$ python3 -q
>>> import numpy as np
>>> np.set_printoptions(precision=2, suppress=True, linewidth=140, legacy="1.25")
>>> X = np.array([[1.0, -0.6, -0.7],
...     [1.0, -0.5, -0.2],
...     [0.2, -0.1, -0.5],
...     [0.9, 0.4, 1.5],
...     [-0.5, -0.1, 0.3],
...     [1.0, -0.6, 0.5]])
>>> rng = np.random.default_rng(18192)
>>> X[1] = X[0] + 0.3 * rng.normal(size=3)
>>> X
array([[ 1.  , -0.6 , -0.7 ],
       [ 1.3 , -0.93, -0.87],
       [ 0.2 , -0.1 , -0.5 ],
       [ 0.9 ,  0.4 ,  1.5 ],
       [-0.5 , -0.1 ,  0.3 ],
       [ 1.  , -0.6 ,  0.5 ]])
>>> x = np.array([2, 1, 0])
>>> target = X @ x
>>> np.round(np.linalg.solve(X.T @ X, X.T @ target), 2) + 0
array([2., 1., 0.])
>>> np.round(np.linalg.lstsq(X, target)[0], 2) + 0
array([2., 1., 0.])
>>> target = target + 0.02 * rng.normal(size=6)
>>> target
array([ 1.4 ,  1.62,  0.29,  2.21, -1.12,  1.38])
>>> c, *_ = np.linalg.lstsq(X, target)
>>> c.round()
array([ 2.,  1., -0.])
>>> hat = X @ np.linalg.solve(X.T @ X, X.T)
>>> np.round(np.linalg.eigvalsh(hat), 2) + 0
array([0., 0., 0., 1., 1., 1.])
>>> data = np.array([[-2, 1, -2, 2, -2, 2, 1, 2, 0],
...     [1, 0, 2, -1, -1, -2, -1, 1, 1],
...     [-1, 0, 2, 0, -2, 1, -1, -1, 0],
...     [0, 2, -1, 2, -2, 2, -2, -1, 2],
...     [2, 1, -2, -2, -2, 0, -2, 0, -1],
...     [2, 0, 2, 1, 2, 2, 2, 2, -1]])
>>> data[-1] = data[0] + 5 * data[1]
>>> data
array([[-2,  1, -2,  2, -2,  2,  1,  2,  0],
       [ 1,  0,  2, -1, -1, -2, -1,  1,  1],
       [-1,  0,  2,  0, -2,  1, -1, -1,  0],
       [ 0,  2, -1,  2, -2,  2, -2, -1,  2],
       [ 2,  1, -2, -2, -2,  0, -2,  0, -1],
       [ 3,  1,  8, -3, -7, -8, -4,  7,  5]])
>>> # row 5 is much longer than the rest
>>> W1 = np.array([[6, 0],
...     [2, 0],
...     [1, 1],
...     [6, 0],
...     [2, 0],
...     [1, 4],
...     [3, 0],
...     [0, 3],
...     [8, 4]])
>>> c = np.array([5, -4])
>>> hid = np.maximum(data @ W1 + c, 0)
>>> hid
array([[ 6,  8],
       [ 8,  0],
       [ 0,  0],
       [28,  8],
       [ 0,  0],
       [21, 13]])
>>> basis = np.array([[0, -2], [1, 2]])
>>> (hid @ basis).round(6).argmax(axis=1)
array([0, 0, 0, 0, 0, 0])
>>> hat = hid @ np.linalg.solve(hid.T @ hid, hid.T)
>>> np.allclose(hat @ hat, hat)
True
>>> np.round(np.linalg.eigvalsh(hat), 2) + 0
array([0., 0., 0., 0., 1., 1.])
>>> np.round((np.eye(6) - hat) @ hid, 2) + 0
array([[0., 0.],
       [0., 0.],
       [0., 0.],
       [0., 0.],
       [0., 0.],
       [0., 0.]])
>>> left, sv, VT = np.linalg.svd(data)
>>> np.argmax(sv[:-1] / (sv[1:] + 1e-6)) + 1
5
>>> sv.round(2) + 0
array([17.39,  6.35,  4.71,  3.82,  2.58,  0.  ])
>>> other = left[:, :5] @ np.diag(sv[:5]) @ VT[:5]
>>> np.linalg.matrix_rank(other)
5
>>> round(float(np.abs(data - other).max()), 2)
0.0
>>> round(float(np.linalg.norm(data - other, 2)), 2), round(sv[5], 2)
(0.0, 0.0)
>>> other = data / np.linalg.norm(data, axis=1, keepdims=True)
>>> G = other @ other.T
>>> (np.abs(G) > 0.9).astype(int)
array([[1, 0, 0, 0, 0, 0],
       [0, 1, 0, 0, 0, 1],
       [0, 0, 1, 0, 0, 0],
       [0, 0, 0, 1, 0, 0],
       [0, 0, 0, 0, 1, 0],
       [0, 1, 0, 0, 0, 1]])
>>> (G - 2 * np.eye(6)).round(6).argmax(axis=1)
array([3, 5, 3, 0, 3, 1])
>>> K = np.loadtxt("test2.csv", delimiter=",")
>>> K
array([[ 2.,  0.,  0.,  0.,  0.],
       [ 0., -1.,  0.,  0.,  0.],
       [ 2., -2., -1.,  0.,  0.],
       [ 3.,  3.,  3.,  2.,  0.],
       [ 2., -3., -1., -3., -1.]])
>>> left, sv, VT = np.linalg.svd(K, full_matrices=False)
>>> np.round(left.T @ left, 2) + 0
array([[1., 0., 0., 0., 0.],
       [0., 1., 0., 0., 0.],
       [0., 0., 1., 0., 0.],
       [0., 0., 0., 1., 0.],
       [0., 0., 0., 0., 1.]])
>>> sv / sv[0]
array([1.  , 0.72, 0.26, 0.12, 0.01])
>>> np.cumsum(sv ** 2) / np.sum(sv ** 2)
array([0.62, 0.95, 0.99, 1.  , 1.  ])
>>> np.round(VT @ VT.T, 2) + 0
array([[1., 0., 0., 0., 0.],
       [0., 1., 0., 0., 0.],
       [0., 0., 1., 0., 0.],
       [0., 0., 0., 1., 0.],
       [0., 0., 0., 0., 1.]])
>>> sv
array([6.56, 4.73, 1.73, 0.77, 0.1 ])
>>> np.abs(VT[0])
array([0.06, 0.72, 0.47, 0.51, 0.1 ])
>>> np.allclose(left * sv @ VT, K)
True
>>> np.round(np.sqrt((sv ** 2).sum()), 2), round(float(np.linalg.norm(K)), 2)
(8.31, 8.31)
>>> other = np.linalg.inv(K)
>>> other.round(2) + 0
array([[ 0.5 ,  0.  ,  0.  ,  0.  ,  0.  ],
       [ 0.  , -1.  ,  0.  ,  0.  ,  0.  ],
       [ 1.  ,  2.  , -1.  ,  0.  ,  0.  ],
       [-2.25, -1.5 ,  1.5 ,  0.5 ,  0.  ],
       [ 6.75,  5.5 , -3.5 , -1.5 , -1.  ]])
>>> (np.abs(other) > 1e-9).astype(int)
array([[1, 0, 0, 0, 0],
       [0, 1, 0, 0, 0],
       [1, 1, 1, 0, 0],
       [1, 1, 1, 1, 0],
       [1, 1, 1, 1, 1]])
>>> np.round(np.linalg.det(K) * other, 2) + 0
array([[ -2.,   0.,   0.,   0.,   0.],
       [  0.,   4.,   0.,   0.,   0.],
       [ -4.,  -8.,   4.,   0.,   0.],
       [  9.,   6.,  -6.,  -2.,   0.],
       [-27., -22.,  14.,   6.,   4.]])
>>> m1 = np.loadtxt("arr.csv", delimiter=",")
>>> m1.round(2) + 0
array([[-0.58, -0.47,  0.22, -0.36, -0.19,  0.42,  0.2 ,  0.07],
       [-0.15, -0.28, -0.05,  0.  ,  0.85,  0.06, -0.39,  0.1 ],
       [ 0.41, -0.14, -0.22, -0.22,  0.24,  0.06,  0.64,  0.5 ],
       [ 0.35, -0.55,  0.58,  0.28, -0.16, -0.25, -0.14,  0.23],
       [ 0.5 , -0.18,  0.03,  0.05,  0.06,  0.62,  0.03, -0.57],
       [ 0.18, -0.29, -0.17, -0.69, -0.06, -0.49, -0.12, -0.36],
       [-0.06, -0.47, -0.73,  0.36, -0.29,  0.02, -0.15,  0.07],
       [-0.26, -0.18,  0.05,  0.38,  0.25, -0.36,  0.59, -0.47]])
>>> left, sv = np.linalg.svd(m1)
Traceback (most recent call last):
  File "<python-input-58>", line 1, in <module>
    left, sv = np.linalg.svd(m1)
    ^^^^^^^^
ValueError: too many values to unpack (expected 2)
>>> left, sv, VT = np.linalg.svd(m1, full_matrices=False)
>>> np.cumsum(sv ** 2) / np.sum(sv ** 2)
array([0.13, 0.25, 0.38, 0.5 , 0.63, 0.75, 0.88, 1.  ])
>>> sv / sv[0]
array([1., 1., 1., 1., 1., 1., 1., 1.])
>>> other = m1 / np.linalg.norm(m1, axis=1, keepdims=True)
>>> G = other @ other.T
>>> (np.abs(G) > 0.9).astype(int)
array([[1, 0, 0, 0, 0, 0, 0, 0],
       [0, 1, 0, 0, 0, 0, 0, 0],
       [0, 0, 1, 0, 0, 0, 0, 0],
       [0, 0, 0, 1, 0, 0, 0, 0],
       [0, 0, 0, 0, 1, 0, 0, 0],
       [0, 0, 0, 0, 0, 1, 0, 0],
       [0, 0, 0, 0, 0, 0, 1, 0],
       [0, 0, 0, 0, 0, 0, 0, 1]])
>>> G[3].round(2) + 0
array([0., 0., 0., 1., 0., 0., 0., 0.])
>>> np.argwhere(np.triu(np.abs(G) > 0.95, 1))
array([], shape=(0, 2), dtype=int64)
>>> np.degrees(np.arccos(np.clip(G[3, 6], -1, 1)))
90.0
>>> G.round(2) + 0
array([[1., 0., 0., 0., 0., 0., 0., 0.],
       [0., 1., 0., 0., 0., 0., 0., 0.],
       [0., 0., 1., 0., 0., 0., 0., 0.],
       [0., 0., 0., 1., 0., 0., 0., 0.],
       [0., 0., 0., 0., 1., 0., 0., 0.],
       [0., 0., 0., 0., 0., 1., 0., 0.],
       [0., 0., 0., 0., 0., 0., 1., 0.],
       [0., 0., 0., 0., 0., 0., 0., 1.]])
>>> u, v = m1[1], m1[6]
>>> round(float(u @ v), 2)
0.0
>>> p = (u @ v) / (u @ u) * u
>>> round(float(np.linalg.norm(u + v) ** 2 + np.linalg.norm(u - v) ** 2), 2)
4.0
>>> (v - p) @ u
0.0
>>> np.linalg.matrix_rank(np.outer(u, v))
1
>>> lab = rng.permutation(8)
>>> lab
array([4, 0, 7, 5, 6, 2, 3, 1])
>>> other = m1[lab][:, lab]
>>> np.allclose(other, m1)
False
>>> x = np.array([-1, 2, 1, -2, 0, -1, 3, 1])
>>> round(np.linalg.norm(x), 2), round(float(np.linalg.norm(m1 @ x)), 2)
(4.58, 4.58)
>>> np.abs(np.linalg.eigvals(m1))
array([1., 1., 1., 1., 1., 1., 1., 1.])
>>> np.round(np.linalg.inv(m1), 2) + 0
array([[-0.58, -0.15,  0.41,  0.35,  0.5 ,  0.18, -0.06, -0.26],
       [-0.47, -0.28, -0.14, -0.55, -0.18, -0.29, -0.47, -0.18],
       [ 0.22, -0.05, -0.22,  0.58,  0.03, -0.17, -0.73,  0.05],
       [-0.36,  0.  , -0.22,  0.28,  0.05, -0.69,  0.36,  0.38],
       [-0.19,  0.85,  0.24, -0.16,  0.06, -0.06, -0.29,  0.25],
       [ 0.42,  0.06,  0.06, -0.25,  0.62, -0.49,  0.02, -0.36],
       [ 0.2 , -0.39,  0.64, -0.14,  0.03, -0.12, -0.15,  0.59],
       [ 0.07,  0.1 ,  0.5 ,  0.23, -0.57, -0.36,  0.07, -0.47]])
>>> np.round(np.linalg.det(m1), 2)
-1.0
